$ python -q
>>> import numpy as np
>>> from numpy import linalg as LA
>>> np.set_printoptions(precision=1, suppress=True, linewidth=160, floatmode="fixed")
>>> rng = np.random.default_rng(37)
>>> lab = rng.integers(0, 3, 4)
>>> J = np.array([[5, 5, 3, 4], [2, 3, 1, 0], [3, 0, 3, 2], [5, 4, 0, 5]]) * (lab[:, None] == lab)
>>> J
array([[5, 0, 0, 0],
       [0, 3, 0, 0],
       [0, 0, 3, 2],
       [0, 0, 0, 5]])
>>> evals, vecs = LA.eig(J)
>>> evals
array([5.0, 3.0, 3.0, 5.0])
>>> np.sort(LA.eigvals(J.T))
array([3.0, 3.0, 5.0, 5.0])
>>> X = np.load("x.npy")
>>> X
array([[-3.4,  0.1, -2.1],
       [-2.9, -1.4, -0.6],
       [-2.5, -2.6,  0.6],
       [-2.8, -1.7, -0.3],
       [-2.6, -2.1,  0.1],
       [-2.1, -3.8,  1.8],
       [-2.9, -1.3, -0.7],
       [-4.1,  2.3, -4.3],
       [-2.6, -2.1,  0.1],
       [-2.0, -4.1,  2.1],
       [-4.2,  2.5, -4.5],
       [-1.0, -7.1,  5.1],
       [-3.1, -0.8, -1.2],
       [-3.3, -0.1, -1.9],
       [-2.9, -1.4, -0.6],
       [-2.7, -1.8, -0.2],
       [-3.7,  1.2, -3.2],
       [-2.6, -2.1,  0.1],
       [-4.4,  3.3, -5.3],
       [-2.5, -2.5,  0.5]])
>>> U, sv, VT = LA.svd(X)
>>> np.argmax(sv[:-1] / (sv[1:] + 1e-6)) + 1
np.int64(2)
>>> sv.round(1) + 0
array([15.7, 14.2,  0.0])
>>> Y = U[:, :2] @ np.diag(sv[:2]) @ VT[:2]
>>> LA.matrix_rank(X, rtol=0.05)
np.int64(2)
>>> round(float(LA.norm(X - Y, 2)), 1), np.round(sv[2], 1)
(0.0, np.float64(0.0))
>>> LA.matrix_rank(Y)
np.int64(2)
>>> round(LA.norm(J[3] - J[1]), 1)
np.float64(5.8)
>>> LA.norm(J, axis=0)
array([5.0, 3.0, 3.0, 5.4])
>>> np.round(LA.norm(J, "nuc"), 1)
np.float64(16.2)
>>> J[3] @ J[1]
np.int64(0)
>>> LA.norm(J, axis=1).argmax()
np.int64(0)
>>> LA.norm(J, axis=1)
array([5.0, 3.0, 3.6, 5.0])
>>> data = np.array([[0, 1, 0, 0], [1, 0, 0, 0], [0, 0, 0, 1], [0, 0, 1, 0]])
>>> data @ data
array([[1, 0, 0, 0],
       [0, 1, 0, 0],
       [0, 0, 1, 0],
       [0, 0, 0, 1]])
>>> np.trace(data @ data @ data) // 6
np.int64(0)
>>> low = np.diag(data.sum(axis=1)) - data
>>> low
array([[ 1, -1,  0,  0],
       [-1,  1,  0,  0],
       [ 0,  0,  1, -1],
       [ 0,  0, -1,  1]])
>>> round(LA.det(low[1:, 1:]))
0
>>> data @ data.T
array([[1, 0, 0, 0],
       [0, 1, 0, 0],
       [0, 0, 1, 0],
       [0, 0, 0, 1]])
>>> evals, vecs = LA.eig(data)
>>> np.sort(LA.eigvals(LA.inv(data)))
array([-1.0, -1.0,  1.0,  1.0])
>>> data @ vecs[:, 0] - evals[0] * vecs[:, 0]
array([0.0, 0.0, 0.0, 0.0])
>>> np.sort(LA.eigvals(data.T))
array([-1.0, -1.0,  1.0,  1.0])
>>> A = np.load("m.npy")
>>> A
array([[ 1.0,  0.0, -2.0, -1.0,  2.0],
       [-2.0, -3.0,  2.0,  1.0, -2.0],
       [ 2.0,  2.0, -1.0,  3.0, -1.0],
       [ 3.0, -1.0,  1.0,  2.0,  1.0],
       [ 0.0,  0.0,  0.0,  0.0,  7.0]])
>>> P = np.triu(np.array([[-2, 6, 9, 3, -2],
...     [8, 8, -6, -8, -2],
...     [0, -3, -3, -5, -7],
...     [3, 9, -8, 6, 7],
...     [-3, 5, -1, 2, -3]]), 1) + np.eye(5)
>>> Y = P @ A @ LA.inv(P)
>>> np.poly(Y)
array([   1.0,   -6.0,  -13.0,   81.0, -200.0, -511.0])
>>> M = np.loadtxt("a.csv", delimiter=",")
>>> M
array([[-2.0, -2.0, -2.0],
       [-2.0, -4.0, -4.0],
       [-2.0, -4.0, -6.0]])
>>> Y = LA.inv(M)
>>> Y
array([[-1.0,  0.5, -0.0],
       [ 0.5, -1.0,  0.5],
       [-0.0,  0.5, -0.5]])
>>> M @ Y
array([[1.0, 0.0, 0.0],
       [0.0, 1.0, 0.0],
       [0.0, 0.0, 1.0]])
>>> np.round(np.abs(LA.eigvals(M)).max(), 1)
np.float64(10.1)
>>> np.sort(np.abs(LA.eigvals(M)))
array([ 0.6,  1.3, 10.1])
>>> LA.matrix_power(M, 2)
array([[12.0, 20.0, 24.0],
       [20.0, 36.0, 44.0],
       [24.0, 44.0, 56.0]])
>>> np.trace(M)
np.float64(-12.0)
>>> evals, vecs = LA.eig(M)
>>> np.round(M @ vecs[:, 0] - evals[0] * vecs[:, 0], 1) + 0
array([0.0, 0.0, 0.0])
>>> evals
array([-10.1,  -1.3,  -0.6])
>>> np.sort(LA.eigvals(LA.inv(M)))
array([-1.6, -0.8, -0.1])
>>> vec = np.array([1, -3, 1])
>>> y = M @ vec
>>> coef, lr = np.zeros(3), 1 / LA.norm(M, 2) ** 2
>>> for i in range(200):
...     coef -= lr * M.T @ (M @ coef - y)
...     if i % 50 == 0: print(i, round(LA.norm(M @ coef - y), 1))
... 
0 2.2
50 1.7
100 1.3
150 1.1
>>> round(float(LA.cond(M)), 1)
16.4
>>> def softmax(z):
...     e = np.exp(z - z.max(axis=-1, keepdims=True))
...     return e / e.sum(axis=-1, keepdims=True)
... 
>>> softmax(10 * M[0])
array([0.3, 0.3, 0.3])
>>> scores = M @ M.T / np.sqrt(3)
>>> softmax(scores)[0] @ M
array([-2.0, -4.0, -5.8])
>>> np.round(softmax(scores), 1) + 0
array([[0.0, 0.1, 0.9],
       [0.0, 0.0, 1.0],
       [0.0, 0.0, 1.0]])
